In [1]: import numpy as np

In [2]: from numpy import linalg as LA

In [3]: np.set_printoptions(suppress=True, linewidth=160)

In [4]: rd = lambda a: np.round(a, 2) + 0

In [5]: K = np.array([[-1, 0, 5, -1, 0],
   ...:     [-4, -3, 2, -4, -3],
   ...:     [-5, -4, 1, -5, -4],
   ...:     [0, 1, 6, 0, 1],
   ...:     [-6, -5, 0, -6, -5],
   ...:     [-4, -3, 2, -4, -3],
   ...:     [-6, -5, 0, -6, -5],
   ...:     [-6, -5, 0, -6, -5],
   ...:     [-1, 0, 5, -1, 0]])

In [6]: print(K)
[[-1  0  5 -1  0]
 [-4 -3  2 -4 -3]
 [-5 -4  1 -5 -4]
 [ 0  1  6  0  1]
 [-6 -5  0 -6 -5]
 [-4 -3  2 -4 -3]
 [-6 -5  0 -6 -5]
 [-6 -5  0 -6 -5]
 [-1  0  5 -1  0]]

In [7]: rank = LA.matrix_rank(K)

In [8]: print(rank)
2

In [9]: null = LA.svd(K)[2][rank:].T

In [10]: print([int(LA.matrix_rank(np.delete(K, i, axis=0))) for i in range(9)])
[2, 2, 2, 2, 2, 2, 2, 2, 2]

In [11]: print(np.allclose(K @ null, 0))
True

In [12]: r0, r1 = K[6], K[0]

In [13]: print(r0 @ r1)
12

In [14]: print(r0 @ r0)
122

In [15]: pr = (r0 @ r1) / (r0 @ r0) * r0

In [16]: print(np.outer(r0, r1))
[[  6   0 -30   6   0]
 [  5   0 -25   5   0]
 [  0   0   0   0   0]
 [  6   0 -30   6   0]
 [  5   0 -25   5   0]]

In [17]: print(rd(pr))
[-0.59 -0.49  0.   -0.59 -0.49]

In [18]: print((r1 - pr) @ r0)
0.0

In [19]: print(rd(r1 - pr))
[-0.41  0.49  5.   -0.41  0.49]

In [20]: Uu, sigma, vt = LA.svd(K)

In [21]: vecs = vt[:(sigma > 1e-8).sum()]

In [22]: rng = np.random.default_rng(68087)

In [23]: x0 = K[7] + -1 * K[6] + rng.integers(2) * np.eye(5)[3]

In [24]: print(x0)
[0. 0. 0. 0. 0.]

In [25]: print(rd(vecs.T @ vecs))
[[ 0.3   0.24 -0.08  0.3   0.24]
 [ 0.24  0.21  0.1   0.24  0.21]
 [-0.08  0.1   0.97 -0.08  0.1 ]
 [ 0.3   0.24 -0.08  0.3   0.24]
 [ 0.24  0.21  0.1   0.24  0.21]]

In [26]: print(np.allclose(vecs.T @ vecs @ x0, x0))
True

In [27]: print(rd(np.diag(vecs.T @ vecs)))
[0.3  0.21 0.97 0.3  0.21]

In [28]: Uu, sigma, vt = LA.svd(K)

In [29]: print(np.argmax(sigma[:-1] / (sigma[1:] + 1e-6)) + 1)
2

In [30]: print(rd(sigma))
[23.56  9.69  0.    0.    0.  ]

In [31]: B = Uu[:, :2] @ np.diag(sigma[:2]) @ vt[:2]

In [32]: print(LA.matrix_rank(B))
2

In [33]: E = np.load("arr.npy")

In [34]: print(E)
[[-3  0  0  0  0  0  0]
 [ 0 -2  0  0  0  0  0]
 [ 0  0  0  0  0  0  0]
 [ 0  0  0 -1  0  0  0]
 [ 0  0  0  0  1  0  0]
 [ 0  0  0  0  0 -3  0]
 [ 0  0  0  0  0  0  0]]

In [35]: print([round(float(LA.det(E[:i, :i])), 2) + 0 for i in range(1, 8)])
[-3.0, 6.0, 0.0, 0.0, 0.0, 0.0, 0.0]

In [36]: M = np.load("layer5.npy")

In [37]: print(rd(M))
[[ -6.44   0.04  -1.44  -4.94  -2.12 -12.73  -5.36  -7.83  -5.69  -0.87 -14.06]
 [ 13.91   1.81   9.02   7.07   3.3   19.08   6.45  12.9   15.2    7.95  15.66]
 [  0.66   2.33   2.43   1.61   0.33   2.5    2.21   3.94   4.36   2.73   3.22]
 [ -0.03   1.12   1.19  -0.89  -0.03  -4.65   0.98   3.19  -0.72   2.14  -1.85]
 [  3.45   2.61   5.02  -1.05   7.61  -0.91   1.87  -2.83   9.57   4.24  -4.03]
 [ -5.01   0.26   0.56  -5.53   1.14 -10.78  -6.76 -13.6   -0.59  -0.14 -17.57]
 [ -1.03  12.18   7.13   2.88  21.57   6.44  13.91  -2.58  28.97   5.84   8.31]
 [  2.82   3.1    3.56  -2.26   9.09  -7.97   5.21   2.23   5.52   4.3   -3.26]
 [ 12.95   6.9    9.85   0.97  22.4   -0.38  16.15  10.44  20.85  10.1    7.98]
 [ -0.24  -6.66  -0.73  -4.75 -12.81  -8.13 -13.98  -7.25 -14.04  -0.88 -17.69]
 [ -2.91   4.87   2.46   0.65   5.04   0.85   3.15  -1.9    9.23   2.23   0.58]
 [ -6.51   2.71   1.29   0.24  -1.8    4.17  -4.95 -10.81   6.74  -0.27  -5.56]
 [  6.15   2.22   6.22   1.32   5.84   5.68   2.24   0.33  11.5    5.09   0.96]
 [  0.96   2.56   3.44   4.56  -2.41  12.13   0.88   3.18   8.4    2.69   7.7 ]
 [  0.96   2.     4.68  -0.06   3.35   4.6   -2.62  -8.24  10.42   2.77  -5.34]
 [ -2.15   4.73   2.97   1.38   4.49   3.38   2.81  -1.84  10.31   2.44   1.66]
 [  2.32   2.68   3.4    0.39   4.23  -0.44   3.57   3.33   5.92   3.69   1.2 ]
 [  6.     4.09   6.71   5.29   4.71  14.55   5.25   5.08  15.89   5.49  10.64]
 [  6.83   1.69   4.47  -0.04   5.9   -2.68   5.62   8.17   4.56   5.35   2.13]
 [ -9.66   0.66  -2.34  -7.22  -0.09 -17.94  -6.55 -13.31  -6.    -1.88 -19.83]
 [-10.61   4.43  -1.29  -3.24   2.73  -9.29  -1.24  -9.67   2.38  -1.07  -9.45]
 [  1.15   7.86   5.    -0.09  16.3   -3.37  11.2    2.21  16.     5.33   3.14]
 [ -6.71  -1.65  -4.05  -3.61  -9.21 -13.77  -4.63   1.83 -14.64  -1.71  -8.48]
 [-12.8   -0.97  -4.47  -6.01  -8.27 -14.56 -10.82 -13.71 -11.03  -4.03 -19.08]
 [ 10.49   0.05   7.47   7.57  -4.03  22.83   0.31   8.    11.92   5.65  13.09]
 [ 14.44   9.96  13.67   5.05  26.56  14.28  17.63   6.19  35.39  11.62  14.37]
 [  2.98  -4.37   1.25  -1.88  -8.75  -2.69  -7.98  -0.61  -7.82   1.28  -8.64]
 [-18.84   1.23  -8.1   -7.02  -7.73 -22.95  -6.84  -9.58 -15.88  -5.67 -17.34]
 [ -2.86  -6.93  -2.71  -1.22 -20.8   -1.04 -14.69  -2.07 -17.22  -2.4   -9.81]
 [ -9.19   6.22  -1.1    0.95   1.89  -2.49   4.46   0.81   4.53   0.01   3.2 ]
 [ -3.7   -2.71  -1.57  -1.24 -11.53  -3.06  -8.03  -1.54  -9.52  -1.05  -6.97]
 [  0.05   2.18   2.61   5.51  -5.49  13.88   0.29   4.87   6.52   2.08   9.77]
 [ -0.19  -3.36   0.14   1.56 -13.68   5.44  -8.19   1.27  -6.73   0.02  -1.63]
 [ 13.18   7.07  10.59   4.82  18.16  10.93  15.09  11.55  24.34   9.95  14.72]
 [ -4.32   1.43   0.54   3.05  -7.52   8.4   -3.54  -1.07   2.34   0.01   2.64]
 [ -1.51   0.76   1.62  -0.13  -2.43   0.82  -2.99  -2.89   1.84   1.23  -3.69]
 [  9.55  -2.65   6.31  -4.52   5.22  -5.97  -4.32  -5.97   3.16   5.05 -14.32]
 [ -3.42  -3.75  -2.15   1.89 -18.15   4.46  -9.19   2.95 -11.45  -1.58  -0.53]
 [  0.15   7.19   7.16  -2.63  18.93  -1.59   3.89 -14.61  22.35   4.69  -9.16]]

In [38]: ev, vecs = LA.eigvalsh(E)
Traceback (most recent call last):
  Cell In[38], line 1
    ev, vecs = LA.eigvalsh(E)
ValueError: too many values to unpack (expected 2)


In [39]: ev, vecs = LA.eigh(E)

In [40]: print(rd(LA.eigvalsh(E + 3 * np.eye(7))))
[0. 0. 1. 2. 3. 3. 4.]

In [41]: print(ev)
[-3. -3. -2. -1.  0.  0.  1.]

In [42]: print(np.abs(vecs[:, -1]))
[0. 0. 0. 0. 1. 0. 0.]

In [43]: print((ev > 1e-8).sum(), (ev < -1e-8).sum())
1 4

In [44]: print(ev.sum(), np.trace(E))
-8.0 -8

In [45]: print(vecs @ np.diag(ev) @ vecs.T)
[[-3.  0.  0.  0.  0.  0.  0.]
 [ 0. -2.  0.  0.  0.  0.  0.]
 [ 0.  0.  0.  0.  0.  0.  0.]
 [ 0.  0.  0. -1.  0.  0.  0.]
 [ 0.  0.  0.  0.  1.  0.  0.]
 [ 0.  0.  0.  0.  0. -3.  0.]
 [ 0.  0.  0.  0.  0.  0.  0.]]

In [46]: B = M / LA.norm(M, axis=1, keepdims=True)

In [47]: C2 = B @ B.T

In [48]: print(rd(LA.norm(B, axis=1)))
[1. 1. 1. 1. 1. 1. 1. 1. 1. 1. 1. 1. 1. 1. 1. 1. 1. 1. 1. 1. 1. 1. 1. 1. 1. 1. 1. 1. 1. 1. 1. 1. 1. 1. 1. 1. 1. 1. 1.]

In [49]: print(rd(np.degrees(np.arccos(np.clip(C2[28, 38], -1, 1)))))
130.98

In [50]: print(np.argwhere(np.triu(np.abs(C2) > 0.95, 1)))
[[ 0 19]
 [ 0 23]
 [ 1 17]
 [ 1 23]
 [ 1 27]
 [ 5 19]
 [ 6 15]
 [ 8 16]
 [10 15]
 [13 31]
 [21 28]
 [23 27]
 [25 33]
 [28 30]
 [32 37]]

In [51]: A = np.load("mat.npy")

In [52]: print(A)
[[7 0 7 0 0 0 0 0]
 [0 1 0 9 0 0 1 3]
 [0 0 5 0 9 0 0 0]
 [0 4 0 9 0 0 4 0]
 [9 0 5 0 3 0 0 0]
 [0 0 0 0 0 3 0 0]
 [0 7 0 3 0 0 3 7]
 [0 3 0 0 0 0 7 5]]

In [53]: print(rd(np.trace(LA.pinv(K) @ K)))
2.0

In [54]: print(np.abs(np.diag(LA.qr(K)[1])) > 1e-9)
[ True  True False False False]

In [55]: C2 = A.T @ A

In [56]: print(np.allclose(C2, C2.T))
True

In [57]: print(rd(LA.svd(A, compute_uv=False) ** 2))
[284.4  234.79  89.71  77.18  20.25   9.64   9.     7.03]

In [58]: print(LA.matrix_rank(C2))
8

In [59]: print(rd(LA.eigvalsh(C2)[::-1]))
[284.4  234.79  89.71  77.18  20.25   9.64   9.     7.03]

In [60]: print(A @ A)
[[ 49   0  84   0  63   0   0   0]
 [  0  53   0  93   0   0  61  25]
 [ 81   0  70   0  72   0   0   0]
 [  0  68   0 129   0   0  52  40]
 [ 90   0 103   0  54   0   0   0]
 [  0   0   0   0   0   9   0   0]
 [  0  61   0  99   0   0  77  77]
 [  0  67   0  48   0   0  59  83]]

In [61]: assert A == A.T
Traceback (most recent call last):
  Cell In[61], line 1
    assert A == A.T
ValueError: The truth value of an array with more than one element is ambiguous. Use a.any() or a.all()


In [62]: print((A + A.T) / 2)
[[7.  0.  3.5 0.  4.5 0.  0.  0. ]
 [0.  1.  0.  6.5 0.  0.  4.  3. ]
 [3.5 0.  5.  0.  7.  0.  0.  0. ]
 [0.  6.5 0.  9.  0.  0.  3.5 0. ]
 [4.5 0.  7.  0.  3.  0.  0.  0. ]
 [0.  0.  0.  0.  0.  3.  0.  0. ]
 [0.  4.  0.  3.5 0.  0.  3.  7. ]
 [0.  3.  0.  0.  0.  0.  7.  5. ]]

In [63]: W0 = np.loadtxt("w.csv", delimiter=",")

In [64]: print(W0)
[[ 0.4 -1.2  0.6 -0.2 -0.5  0.4 -1.6 -1.2  0.6 -0.2  1.4]
 [-0.5 -0.1 -1.3 -1.1  0.2  0.9  1.2  0.1  1.8 -0.7  1.1]
 [ 0.2 -0.3  0.   1.1 -0.6 -0.2  0.2  0.6  1.2 -1.1 -0.5]
 [-2.  -1.4  2.6  1.8 -0.6  0.7 -1.5 -0.3  0.3 -1.1  2.2]
 [-2.2  0.   2.3  0.3  1.4 -0.5 -0.5 -0.5  0.5  0.6  0. ]
 [-1.6  1.8 -0.4 -0.4  0.6  0.5 -0.4 -0.3  1.1  0.1 -0.3]
 [-0.2  0.3 -0.6  1.   1.  -1.1  0.9  0.3  1.2  0.   0. ]
 [ 0.3 -1.4 -0.2  0.6  1.3  1.4  0.9 -1.2  0.2 -1.3  0.2]
 [ 0.3 -0.1 -1.   0.3  2.7  0.1 -1.  -0.9  0.4  0.3 -1.1]
 [-1.   2.2  0.3  1.5  0.3 -0.9  0.6  0.6  0.   1.  -0.8]
 [-2.  -0.8 -0.5 -0.7 -0.6 -2.8 -1.4  0.4 -0.3  0.9 -1.8]
 [ 0.4  0.8 -1.3  0.3 -1.1 -0.9 -0.7  1.4  0.  -0.2 -1.7]
 [-0.6  1.   0.9  0.3 -0.1 -0.4 -1.6  1.9  0.9  2.2  0.9]
 [ 2.2 -0.6  0.6  0.8 -1.  -1.5  0.4 -0.5  0.1  1.5 -0.7]
 [-0.3  1.8 -0.3  1.8  6.3  0.3 -0.9  0.9  0.9 -1.5 -3.9]
 [-0.1 -1.2 -1.4 -0.5 -0.2  0.2  0.3 -1.1  1.6 -0.2 -0.6]
 [-0.6 -2.3 -0.2  2.1 -1.2  0.6 -1.1  0.   0.4 -0.4 -0.2]]

In [65]: B = np.c_[W0[:, :3] @ np.array([[2, 1, 1], [1, 0, 1], [0, 3, 0]]), np.array([2, 3, 2, 2, 2, 3, 3, 1, 3, 1, 2, 3, 0, 0, 0, 3, 2])]

In [66]: print(rd(B))
[[-0.4  2.2 -0.8  2. ]
 [-1.1 -4.4 -0.6  3. ]
 [ 0.1  0.2 -0.1  2. ]
 [-5.4  5.8 -3.4  2. ]
 [-4.4  4.7 -2.2  2. ]
 [-1.4 -2.8  0.2  3. ]
 [-0.1 -2.   0.1  3. ]
 [-0.8 -0.3 -1.1  1. ]
 [ 0.5 -2.7  0.2  3. ]
 [ 0.2 -0.1  1.2  1. ]
 [-4.8 -3.5 -2.8  2. ]
 [ 1.6 -3.5  1.2  3. ]
 [-0.2  2.1  0.4  0. ]
 [ 3.8  4.   1.6  0. ]
 [ 1.2 -1.2  1.5  0. ]
 [-1.4 -4.3 -1.3  3. ]
 [-3.5 -1.2 -2.9  2. ]]

In [67]: print(rd(LA.norm(LA.qr(W0)[0].T @ B, axis=0) ** 2 / ((B ** 2).sum(axis=0) + 1e-12)))
[1.   1.   1.   0.88]

In [68]: print(rd(LA.norm(B - W0 @ LA.lstsq(W0, B)[0], axis=0)))
[0.   0.   0.   3.15]

In [69]: print(LA.matrix_rank(B))
4

In [70]: q, Rm = LA.qr(W0)

In [71]: print(rd(np.abs(np.diag(Rm))))
[4.78 5.1  4.24 4.09 6.32 3.9  3.45 2.4  3.   2.53 2.3 ]

In [72]: print(np.allclose(Rm.T @ Rm, W0.T @ W0))
True

In [73]: F = np.load("a.npy")

In [74]: print(rd(F))
[[ 0.06  0.15 -0.02  0.19  0.02]
 [ 0.15  0.35 -0.05  0.45  0.05]
 [-0.02 -0.05  0.01 -0.06 -0.01]
 [ 0.19  0.45 -0.06  0.57  0.06]
 [ 0.02  0.05 -0.01  0.06  0.01]]

In [75]: print(LA.matrix_rank(F, rtol=0.1))
1

In [76]: print(rd(LA.norm(F, 2) / LA.norm(F)))
1.0

In [77]: print([round(float(x), 2) for x in LA.svd(F, compute_uv=False)[:3]])
[1.0, 0.0, 0.0]

In [78]: ev, vecs = LA.eigh(F)

In [79]: x0 = np.array([4, 3, 5, -1, -6])

In [80]: print((np.sign(vecs[:, -1].round(6)) == np.sign(vecs[0, -1].round(6))).astype(int))
[1 1 0 1 1]

In [81]: print(rd(np.abs(F).sum(axis=1).max()), np.abs(ev).max())
1.34 1.0

In [82]: print(rd(LA.eigvalsh(F[1:, 1:])))
[0.   0.   0.   0.94]

In [83]: print(rd(vecs * np.maximum(ev, 0) @ vecs.T))
[[ 0.06  0.15 -0.02  0.19  0.02]
 [ 0.15  0.35 -0.05  0.45  0.05]
 [-0.02 -0.05  0.01 -0.06 -0.01]
 [ 0.19  0.45 -0.06  0.57  0.06]
 [ 0.02  0.05 -0.01  0.06  0.01]]

In [84]: ev, vecs = LA.eigh(F)

In [85]: print(rd(vecs.T @ vecs))
[[1. 0. 0. 0. 0.]
 [0. 1. 0. 0. 0.]
 [0. 0. 1. 0. 0.]
 [0. 0. 0. 1. 0.]
 [0. 0. 0. 0. 1.]]

In [86]: print(rd(np.abs(vecs[:, -1])))
[0.25 0.59 0.08 0.76 0.08]

In [87]: print(np.unique(ev.round(6) + 0, return_counts=True)[1])
[4 1]

In [88]: X = np.loadtxt("data.csv", delimiter=",")

In [89]: print(X)
[[ -5.  -5.   7.   3.  -3.  -3.   7.   5.   9.   2.  -6.   3.   7.   9.  -5.]
 [  3.   2.   9.   5.   3.  -5.  -2.  -5.  -2.  -9.  -1.   4.   3.  -7.   7.]
 [ -1.  -1.  -6.   0.   5.  -2.   2.  -7.   4.  -8.  -8.   9.  -5.   1.   0.]
 [  7.   0.   9.  -8.  -9.   7.  -8.  -5.   7.   4.   0.   2.  -1.  -9.  -1.]
 [ -5.  -6.  -4.   1.  -7.   8.  -9.   4.  -5.   2.   5.  -8.  -2.   1.  -1.]
 [ -3.   8.  -1.  -7.  -4.   6.  -7.   1.  -7.   2.   5.   4.   5.  -9.   9.]
 [  4.  -8.   3.   8.   7.  -1.   0.   6.  -4.  -2.  -8.  -7.   9.   5.  -6.]
 [ -5.   3.   6.   4.   6.   1.   8.   8.   2.  -3.  -3.  -8.  -8.   3.   2.]
 [  2.   3.  -1.  -6.  -1.   9.   0.  -7.   6.  -4.   7.  -4.   0.  -2.   6.]
 [  8.  -4.   8.   2.   5.  -6.   0.   6.  -4.  -9.   3.   3.   6.  -8.   6.]
 [  6.  -4.   7.  -9.  -6.   7.  -8.   5.  -3.  -4.   1.   6.   2.   6.   6.]
 [-14. -11. -20. -12. -12.  12.  13.  20.  15.  29.  -3.  -9.  -2.  30. -26.]]

In [90]: B = X / LA.norm(X, axis=1, keepdims=True)

In [91]: C2 = B @ B.T

In [92]: print((C2 - 2 * np.eye(12)).round(6).argmax(axis=1))
[11  9  1 10 11 10  0  0  3  1  3  0]

In [93]: print(rd(np.degrees(np.arccos(np.clip(C2[9, 2], -1, 1)))))
94.81

In [94]: print((np.abs(C2) > 0.9).astype(int))
[[1 0 0 0 0 0 0 0 0 0 0 0]
 [0 1 0 0 0 0 0 0 0 0 0 1]
 [0 0 1 0 0 0 0 0 0 0 0 0]
 [0 0 0 1 0 0 0 0 0 0 0 0]
 [0 0 0 0 1 0 0 0 0 0 0 0]
 [0 0 0 0 0 1 0 0 0 0 0 0]
 [0 0 0 0 0 0 1 0 0 0 0 0]
 [0 0 0 0 0 0 0 1 0 0 0 0]
 [0 0 0 0 0 0 0 0 1 0 0 0]
 [0 0 0 0 0 0 0 0 0 1 0 0]
 [0 0 0 0 0 0 0 0 0 0 1 0]
 [0 1 0 0 0 0 0 0 0 0 0 1]]

In [95]: print(np.argwhere(np.triu(np.abs(C2) > 0.95, 1)))
[]

In [96]: r0, r1 = X[7], X[8]

In [97]: print(r0 @ r0)
414.0

In [98]: pr = (r0 @ r1) / (r0 @ r0) * r0

In [99]: print(rd((r1 - pr) @ r0))
0.0

In [100]: print(LA.matrix_rank(np.outer(r0, r1)))
1
